$ ipython --no-banner

In [1]: import numpy as np

In [2]: import numpy.linalg as la

In [3]: np.set_printoptions(precision=2, suppress=True, linewidth=160)

In [4]: def rnd(a):
   ...:     return np.round(a, 2) + 0
   ...: 

In [5]: J = np.loadtxt("a.csv", delimiter=",")

In [6]: J
Out[6]: 
array([[-0.6, -1.2, -0.8, -0.5],
       [-0.7, -0.2,  1.1,  3. ],
       [ 0.2,  0.1, -0.2, -4.5],
       [ 1.2,  0.5,  1.3, -5. ],
       [ 1.1, -1.6,  0.7, -5.5],
       [-0.1,  1.1, -1.2, -1.5]])

In [7]: np.count_nonzero(J)
Out[7]: np.int64(24)

In [8]: np.abs(J).max()
Out[8]: np.float64(5.5)

In [9]: np.unravel_index(np.abs(J).argmax(), J.shape)
Out[9]: (np.int64(4), np.int64(3))

In [10]: J.shape
Out[10]: (6, 4)

In [11]: rnd(la.svd(J, compute_uv=False))
Out[11]: array([9.48, 2.51, 2.19, 0.75])

In [12]: rnd(J.mean(axis=0))
Out[12]: array([ 0.18, -0.22,  0.15, -2.33])

In [13]: B = J / la.norm(J, axis=1, keepdims=True)

In [14]: gram = B @ B.T

In [15]: rnd(la.norm(B, axis=1))
Out[15]: array([1., 1., 1., 1., 1., 1.])

In [16]: rnd(np.degrees(np.arccos(np.clip(gram[5, 4], -1, 1))))
Out[16]: np.float64(64.81)

In [17]: rnd(gram[5])
Out[17]: array([ 0.12, -0.82,  0.71,  0.54,  0.43,  1.  ])

In [18]: np.argwhere(np.triu(np.abs(gram) > 0.95, 1))
Out[18]: array([], shape=(0, 2), dtype=int64)

In [19]: hat = J @ la.solve(J.T @ J, J.T)

In [20]: np.allclose(hat @ hat, hat)
Out[20]: True

In [21]: rnd(la.eigvalsh(hat))
Out[21]: array([0., 0., 1., 1., 1., 1.])

In [22]: la.matrix_rank(np.eye(6) - hat)
Out[22]: np.int64(2)

In [23]: data = np.load("arr.npy")

In [24]: rnd(data)
Out[24]: 
array([[ 0.06,  0.12, -0.15, -0.06, -0.01, -0.13],
       [ 0.12,  0.22, -0.28, -0.12, -0.02, -0.25],
       [-0.15, -0.28,  0.37,  0.15,  0.02,  0.33],
       [-0.06, -0.12,  0.15,  0.06,  0.01,  0.13],
       [-0.01, -0.02,  0.02,  0.01,  0.  ,  0.02],
       [-0.13, -0.25,  0.33,  0.13,  0.02,  0.29]])

In [25]: # projection: eigenvalues are 0 or 1

In [26]: ev, V = la.eigh(data)

In [27]: x = np.array([8, 3, 9, 4, 6, 1])

In [28]: rnd(x @ data @ x / (x @ x)), rnd(ev[0]), ev[-1]
Out[28]: (np.float64(0.07), np.float64(0.0), np.float64(1.0))

In [29]: rnd(V * np.abs(ev) @ V.T)
Out[29]: 
array([[ 0.06,  0.12, -0.15, -0.06, -0.01, -0.13],
       [ 0.12,  0.22, -0.28, -0.12, -0.02, -0.25],
       [-0.15, -0.28,  0.37,  0.15,  0.02,  0.33],
       [-0.06, -0.12,  0.15,  0.06,  0.01,  0.13],
       [-0.01, -0.02,  0.02,  0.01,  0.  ,  0.02],
       [-0.13, -0.25,  0.33,  0.13,  0.02,  0.29]])

In [30]: rnd(la.eigvalsh(data[1:, 1:]))
Out[30]: array([0.  , 0.  , 0.  , 0.  , 0.94])

In [31]: rnd(x @ data @ x)
Out[31]: np.float64(14.64)

In [32]: (np.sign(V[:, -1].round(6)) == np.sign(V[0, -1].round(6))).astype(int)
Out[32]: array([1, 1, 0, 0, 0, 0])

In [33]: rnd(data @ data)
Out[33]: 
array([[ 0.06,  0.12, -0.15, -0.06, -0.01, -0.13],
       [ 0.12,  0.22, -0.28, -0.12, -0.02, -0.25],
       [-0.15, -0.28,  0.37,  0.15,  0.02,  0.33],
       [-0.06, -0.12,  0.15,  0.06,  0.01,  0.13],
       [-0.01, -0.02,  0.02,  0.01,  0.  ,  0.02],
       [-0.13, -0.25,  0.33,  0.13,  0.02,  0.29]])

In [34]: rnd((data + data.T) / 2)
Out[34]: 
array([[ 0.06,  0.12, -0.15, -0.06, -0.01, -0.13],
       [ 0.12,  0.22, -0.28, -0.12, -0.02, -0.25],
       [-0.15, -0.28,  0.37,  0.15,  0.02,  0.33],
       [-0.06, -0.12,  0.15,  0.06,  0.01,  0.13],
       [-0.01, -0.02,  0.02,  0.01,  0.  ,  0.02],
       [-0.13, -0.25,  0.33,  0.13,  0.02,  0.29]])

In [35]: np.trace(data)
Out[35]: np.float64(1.0)

In [36]: np.allclose(data, data.T)
Out[36]: True

In [37]: rnd(la.det(data))
Out[37]: np.float64(0.0)

In [38]: np.allclose(data @ data.T, data.T @ data)
Out[38]: True

In [39]: rnd(np.sort(np.abs(la.eigvals(data))))
Out[39]: array([0., 0., 0., 0., 0., 1.])

In [40]: F = np.load("data.npy")

In [41]: F
Out[41]: 
array([[ 0.51,  0.01, -0.02, -2.44],
       [-0.77, -0.07,  0.  , -3.98],
       [ 0.41, -0.01,  0.03, -2.99],
       [-0.93, -0.02, -0.03, -1.35],
       [-0.2 ,  0.05, -0.02,  1.76],
       [ 0.12,  0.05, -0.02,  2.91],
       [-0.08,  0.17, -0.03,  1.67],
       [ 0.86, -0.01,  0.  , -1.92],
       [ 0.53, -0.09, -0.02,  2.62],
       [-0.48, -0.1 ,  0.04,  0.48],
       [ 0.36,  0.08,  0.02,  3.84],
       [-0.54,  0.12,  0.  , -2.47],
       [-1.01,  0.26, -0.01, -3.92],
       [ 0.06, -0.11,  0.02, -4.11],
       [ 0.5 , -0.03,  0.  , -4.74],
       [ 0.06,  0.12, -0.01, -2.92],
       [-0.26, -0.06, -0.01,  2.97],
       [ 0.16,  0.05,  0.01,  6.4 ],
       [ 0.13,  0.19,  0.  , -6.94],
       [ 0.27,  0.13,  0.01, -4.84],
       [-0.51,  0.07,  0.01,  2.69],
       [-0.35,  0.2 , -0.01,  5.23],
       [-0.89,  0.03, -0.01, -0.8 ],
       [ 0.09,  0.09,  0.02, -0.8 ],
       [-0.81, -0.22, -0.01,  2.99]])

In [42]: blk = np.stack([F, -1 * F, F[::-1]])

In [43]: blk.shape
Out[43]: (3, 25, 4)

In [44]: (blk @ F.T).shape
Out[44]: (3, 25, 25)

In [45]: la.matrix_rank(blk)
Out[45]: array([4, 4, 4])
